% python3 -q
>>> import numpy as np
>>> np.set_printoptions(precision=2, suppress=True, linewidth=200)
>>> data = np.load("x.npy")
>>> print(data)
[[ 1.  0.]
 [ 0. -2.]]
>>> out = data / np.linalg.norm(data, axis=1, keepdims=True)
>>> C2 = out @ out.T
>>> print((np.abs(C2) > 0.9).astype(int))
[[1 0]
 [0 1]]
>>> print(C2[1])
[0. 1.]
>>> print(np.linalg.norm(out, axis=1))
[1. 1.]
>>> print((C2 - 2 * np.eye(2)).round(6).argmax(axis=1))
[1 0]
>>> vals, V = np.linalg.eigh(data)
>>> print(vals)
[-2.  1.]
>>> print(np.linalg.svd(data, compute_uv=False))
[2. 1.]
>>> print((vals > 1e-8).sum(), (vals < -1e-8).sum())
1 1
>>> feats = np.array([[4, 1, 3, 3, 3, 3, 5],
...     [4, 0, 4, 1, 1, 0, 2],
...     [4, 3, 2, 3, 0, 3, 0],
...     [3, 0, 5, 1, 4, 2, 4],
...     [5, 0, 1, 0, 2, 3, 5],
...     [5, 4, 0, 5, 1, 0, 4],
...     [5, 5, 0, 3, 4, 1, 1]])
>>> print(feats)
[[4 1 3 3 3 3 5]
 [4 0 4 1 1 0 2]
 [4 3 2 3 0 3 0]
 [3 0 5 1 4 2 4]
 [5 0 1 0 2 3 5]
 [5 4 0 5 1 0 4]
 [5 5 0 3 4 1 1]]
>>> print(round(float(np.linalg.norm(feats, 1)), 2), round(float(np.linalg.norm(feats, np.inf)), 2))
30.0 22.0
>>> print(np.round(np.linalg.norm(feats[6], 1), 2), round(float(np.linalg.norm(feats[6], np.inf)), 2))
19.0 5.0
>>> print(np.round(np.linalg.norm(feats, 2), 2))
18.59
>>> print(round(float(np.linalg.norm(feats) ** 2 / np.linalg.norm(feats, 2) ** 2), 2))
1.33
>>> print(round(float(np.linalg.norm(feats[6] - feats[0])), 2))
6.86
>>> Q, V = np.linalg.qr(feats[:, :1])[0], np.linalg.qr(feats[:, 1:])[0]
>>> sv = np.linalg.svd(Q.T @ V, compute_uv=False)
>>> print((sv > 0.9).sum())
1
>>> print(np.degrees(np.arccos(sv.clip(0, 1))))
[6.65]
>>> mat = np.load("case2.npy")
>>> print(mat.round(2) + 0)
[[-0.23  0.38  0.5  -0.74]
 [-0.92 -0.04 -0.4   0.  ]
 [ 0.23 -0.53 -0.48 -0.66]
 [ 0.23  0.76 -0.6  -0.09]]
>>> # keeps lengths
>>> Q, V = np.linalg.qr(mat[:, :1])[0], np.linalg.qr(mat[:, 1:])[0]
>>> sv = np.linalg.svd(Q.T @ V, compute_uv=False)
>>> print(np.degrees(np.arccos(sv.clip(0, 1))))
[90.]
>>> print((sv > 0.9).sum())
0
>>> print(sv.round(2) + 0)
[0.]
>>> vec = np.array([2, 0, 9, 7])
>>> y = mat @ vec
>>> beta, lr = np.zeros(4), 1 / np.linalg.norm(mat, 2) ** 2
>>> for i in range(30):
...     beta -= lr * mat.T @ (mat @ beta - y)
...     if i % 5 == 0: print(i, round(np.linalg.norm(mat @ beta - y), 2))
... 
0 0.0
5 0.0
10 0.0
15 0.0
20 0.0
25 0.0
>>> print(beta.round(2) + 0)
[2. 0. 9. 7.]
>>> rng = np.random.default_rng(69151)
>>> idx = rng.permutation(4)
>>> out = mat[:, idx] * rng.choice([-1, 1], 4)
>>> print(out.round(2) + 0)
[[ 0.23 -0.5   0.74 -0.38]
 [ 0.92  0.4   0.    0.04]
 [-0.23  0.48  0.66  0.53]
 [-0.23  0.6   0.09 -0.76]]
>>> Uu, _, vt = np.linalg.svd(mat.T @ out)
>>> print(np.round(np.linalg.lstsq(mat, out)[0], 2) + 0)
[[-1.  0.  0.  0.]
 [ 0.  0.  0. -1.]
 [ 0. -1.  0.  0.]
 [ 0.  0. -1.  0.]]
>>> print(np.linalg.eigvals(mat))
[ 1.  +0.j   -0.42+0.91j -0.42-0.91j -1.  +0.j  ]
>>> print(round(np.linalg.det(2 * mat), 2), round(float(np.linalg.det(mat)), 2))
-16.0 -1.0
>>> print(round(np.linalg.det(mat.T), 2))
-1.0
>>> print(round(np.linalg.eigvals(mat).sum().real, 2))
-0.83
>>> print(round(float(np.einsum("ii->", mat)), 2))
-0.83
>>> Q = mat.astype(float).copy()
>>> for j in range(4):
...     Q[:, j] -= Q[:, :j] @ (Q[:, :j].T @ Q[:, j])
...     Q[:, j] /= np.linalg.norm(Q[:, j])
... 
>>> print(np.round(Q.T @ mat, 2) + 0)
[[1. 0. 0. 0.]
 [0. 1. 0. 0.]
 [0. 0. 1. 0.]
 [0. 0. 0. 1.]]
>>> print(Q.round(2) + 0)
[[-0.23  0.38  0.5  -0.74]
 [-0.92 -0.04 -0.4   0.  ]
 [ 0.23 -0.53 -0.48 -0.66]
 [ 0.23  0.76 -0.6  -0.09]]
>>> F = np.loadtxt("out6.csv", delimiter=",")
>>> print(F)
[[1.   0.   0.   0.  ]
 [0.   0.33 0.33 0.33]
 [0.   0.   0.67 0.33]
 [0.   0.   0.   1.  ]]
>>> # rows sum to 1
>>> f = np.array([-2, 0, -2, 0])
>>> out = F + np.outer(f, np.eye(4)[3])
>>> print(np.linalg.matrix_rank(out - F))
1
>>> vals, V = np.linalg.eig(F)
>>> print(F @ V[:, 0] - vals[0] * V[:, 0])
[0. 0. 0. 0.]
>>> out = np.array([[2, 7], [0, -4]])
>>> basis = np.kron(out, F)
>>> print(basis)
[[ 2.    0.    0.    0.    7.    0.    0.    0.  ]
 [ 0.    0.67  0.67  0.67  0.    2.33  2.33  2.33]
 [ 0.    0.    1.33  0.67  0.    0.    4.67  2.33]
 [ 0.    0.    0.    2.    0.    0.    0.    7.  ]
 [ 0.    0.    0.    0.   -4.   -0.   -0.   -0.  ]
 [ 0.    0.    0.    0.   -0.   -1.33 -1.33 -1.33]
 [ 0.    0.    0.    0.   -0.   -0.   -2.67 -1.33]
 [ 0.    0.    0.    0.   -0.   -0.   -0.   -4.  ]]
>>> print(basis.shape)
(8, 8)
>>> print(np.linalg.matrix_rank(basis))
8
>>> out = basis / np.linalg.norm(basis, axis=1, keepdims=True)
>>> C2 = out @ out.T
>>> print(C2)
[[ 1.    0.    0.    0.   -0.96  0.    0.    0.  ]
 [ 0.    1.    0.77  0.58  0.   -0.96 -0.74 -0.56]
 [ 0.    0.77  1.    0.45  0.   -0.74 -0.96 -0.43]
 [ 0.    0.58  0.45  1.    0.   -0.56 -0.43 -0.96]
 [-0.96  0.    0.    0.    1.    0.    0.    0.  ]
 [ 0.   -0.96 -0.74 -0.56  0.    1.    0.77  0.58]
 [ 0.   -0.74 -0.96 -0.43  0.    0.77  1.    0.45]
 [ 0.   -0.56 -0.43 -0.96  0.    0.58  0.45  1.  ]]
>>> Uu, sv, vt = np.linalg.svd(F, full_matrices=False)
>>> print(np.round(Uu.T @ F @ vt.T, 2) + 0)
[[1.17 0.   0.   0.  ]
 [0.   1.   0.   0.  ]
 [0.   0.   0.65 0.  ]
 [0.   0.   0.   0.29]]
>>> print(sv)
[1.17 1.   0.65 0.29]
>>> print(np.round(Uu.T @ Uu, 2) + 0)
[[1. 0. 0. 0.]
 [0. 1. 0. 0.]
 [0. 0. 1. 0.]
 [0. 0. 0. 1.]]
>>> print((sv > 1e-8).sum())
4
>>> print(np.allclose(Uu * sv @ vt, F))
True
>>> print(np.cumsum(sv ** 2) / np.sum(sv ** 2))
[0.48 0.82 0.97 1.  ]
>>> print(round(float(np.sqrt((sv ** 2).sum())), 2), round(float(np.linalg.norm(F)), 2))
1.7 1.7
>>> print(np.abs(vt[0]))
[0.   0.11 0.39 0.92]
>>> print(sv / sv[0])
[1.   0.85 0.56 0.25]
>>> m1 = np.loadtxt("sample9.csv", delimiter=",")
>>> print(m1)
[[-0.01 -1.62  1.02  0.51  0.01]
 [ 0.01  3.47 -2.32 -1.15 -0.03]
 [ 0.02  1.54 -1.05 -0.52  0.02]
 [-0.03 -3.7   2.47  1.23  0.  ]
 [-0.04 -4.5   3.    1.48  0.01]
 [ 0.01  1.98 -1.29 -0.67  0.01]
 [ 0.01  1.22 -0.84 -0.42  0.01]
 [-0.02  0.83 -0.51 -0.28 -0.01]
 [-0.03  1.76 -1.15 -0.57 -0.03]
 [ 0.03  3.18 -2.12 -1.06 -0.01]
 [-0.01 -4.75  3.18  1.58  0.03]
 [ 0.01 -1.02  0.67  0.35  0.01]
 [-0.02  0.03  0.    0.01  0.03]
 [-0.02 -1.3   0.85  0.43 -0.01]]
>>> print(np.linalg.norm(m1, axis=1).argmax())
10
>>> C2 = np.cov(m1, rowvar=False)
>>> print(np.median(m1, axis=0))
[-0.01  0.43 -0.26 -0.14  0.01]
>>> print(C2.round(2) + 0)
[[ 0.    0.04 -0.02 -0.01  0.  ]
 [ 0.04  7.31 -4.86 -2.42 -0.03]
 [-0.02 -4.86  3.24  1.61  0.02]
 [-0.01 -2.42  1.61  0.8   0.01]
 [ 0.   -0.03  0.02  0.01  0.  ]]
>>> basis = m1[[2, 12]].astype(float)
>>> for _ in range(7):
...     idx = np.linalg.norm(m1[:, None] - basis, axis=-1).argmin(axis=1)
...     basis = np.array([m1[idx == j].mean(axis=0) for j in range(2)])
... 
>>> print(idx)
[1 0 0 1 1 0 0 0 0 0 1 1 0 1]
>>> print(basis[1] - basis[0])
[-0.02 -4.57  3.03  1.51  0.01]
>>> print(np.abs(basis[1] - basis[0]).argmax())
1
>>> Q, V = np.linalg.qr(m1[:, :3])[0], np.linalg.qr(m1[:, 3:])[0]
>>> sv = np.linalg.svd(Q.T @ V, compute_uv=False)
>>> print(np.degrees(np.arccos(sv.clip(0, 1))))
[ 0.7 62.3]
>>> print(round(float(np.linalg.norm(Q @ Q.T - V @ V.T, 2)), 2))
1.0
>>> print(sv)
[1.   0.46]
>>> E = 0.2 ** np.abs(np.subtract.outer(np.arange(4), np.arange(4)))
>>> print(E)
[[1.   0.2  0.04 0.01]
 [0.2  1.   0.2  0.04]
 [0.04 0.2  1.   0.2 ]
 [0.01 0.04 0.2  1.  ]]
>>> # symmetric, so the eigenvalues are real
>>> vals, V = np.linalg.eigvalsh(E)
Traceback (most recent call last):
  File "<python-input-98>", line 1, in <module>
    vals, V = np.linalg.eigvalsh(E)
    ^^^^^^^
ValueError: too many values to unpack (expected 2)
>>> vals, V = np.linalg.eigh(E)
>>> print(np.abs(V[:, -1]).round(6).argmax())
1
>>> print(round(float(vals.sum()), 2), np.trace(E))
4.0 4.0
>>> print(np.linalg.eigvalsh(E + -3 * np.eye(4)))
[-2.29 -2.15 -1.92 -1.64]
>>> print(np.round(V.T @ V, 2) + 0)
[[1. 0. 0. 0.]
 [0. 1. 0. 0.]
 [0. 0. 1. 0.]
 [0. 0. 0. 1.]]
>>> print(np.linalg.svd(E, compute_uv=False))
[1.36 1.08 0.85 0.71]
>>> print(V @ np.diag(vals) @ V.T)
[[1.   0.2  0.04 0.01]
 [0.2  1.   0.2  0.04]
 [0.04 0.2  1.   0.2 ]
 [0.01 0.04 0.2  1.  ]]
>>> print((vals > 1e-8).sum(), (vals < -1e-8).sum())
4 0
>>> print(np.abs(V[:, -1]))
[0.4  0.59 0.59 0.4 ]
>>> print(np.round(V.T @ E @ V, 2) + 0)
[[0.71 0.   0.   0.  ]
 [0.   0.85 0.   0.  ]
 [0.   0.   1.08 0.  ]
 [0.   0.   0.   1.36]]
>>> Q = E.astype(float).copy()
>>> for j in range(4):
...     Q[:, j] -= Q[:, :j] @ (Q[:, :j].T @ Q[:, j])
...     Q[:, j] /= np.linalg.norm(Q[:, j])
... 
>>> print(np.round(Q.T @ Q, 2) + 0)
[[1. 0. 0. 0.]
 [0. 1. 0. 0.]
 [0. 0. 1. 0.]
 [0. 0. 0. 1.]]
>>> print(Q.round(2) + 0)
[[ 0.98 -0.2   0.    0.  ]
 [ 0.2   0.96 -0.2   0.  ]
 [ 0.04  0.19  0.96 -0.2 ]
 [ 0.01  0.04  0.19  0.98]]
>>> print(np.round(Q.T @ E, 2) + 0)
[[1.02 0.4  0.12 0.03]
 [0.   0.96 0.38 0.11]
 [0.   0.   0.96 0.38]
 [0.   0.   0.   0.94]]
>>> L = np.linalg.cholesky(E)
>>> print(np.linalg.eigvalsh(E).min() > 0)
True
>>> print(round(float(np.prod(np.diag(L)) ** 2), 2), round(float(np.linalg.det(E)), 2))
0.88 0.88
>>> print(L)
[[1.   0.   0.   0.  ]
 [0.2  0.98 0.   0.  ]
 [0.04 0.2  0.98 0.  ]
 [0.01 0.04 0.2  0.98]]
>>> Uu, sv = np.linalg.svd(E)
Traceback (most recent call last):
  File "<python-input-118>", line 1, in <module>
    Uu, sv = np.linalg.svd(E)
    ^^^^^^
ValueError: too many values to unpack (expected 2)
>>> Uu, sv, vt = np.linalg.svd(E, full_matrices=False)
>>> print(Uu.shape, sv.shape, vt.shape)
(4, 4) (4,) (4, 4)
>>> print(np.round(Uu.T @ E @ vt.T, 2) + 0)
[[1.36 0.   0.   0.  ]
 [0.   1.08 0.   0.  ]
 [0.   0.   0.85 0.  ]
 [0.   0.   0.   0.71]]
>>> print((sv > 1e-8).sum())
4
>>> print(np.abs(Uu[:, 0]).round(6).argmax())
1
>>> print(np.cumsum(sv ** 2) / np.sum(sv ** 2))
[0.44 0.71 0.88 1.  ]
>>> print(sv / sv[0])
[1.   0.79 0.62 0.52]
>>> print(sv)
[1.36 1.08 0.85 0.71]
>>> print(np.round(vt @ vt.T, 2) + 0)
[[1. 0. 0. 0.]
 [0. 1. 0. 0.]
 [0. 0. 1. 0.]
 [0. 0. 0. 1.]]
>>> print(np.round(np.sqrt((sv ** 2).sum()), 2), np.round(np.linalg.norm(E), 2))
2.06 2.06
>>> print(np.round(Uu.T @ Uu, 2) + 0)
[[1. 0. 0. 0.]
 [0. 1. 0. 0.]
 [0. 0. 1. 0.]
 [0. 0. 0. 1.]]
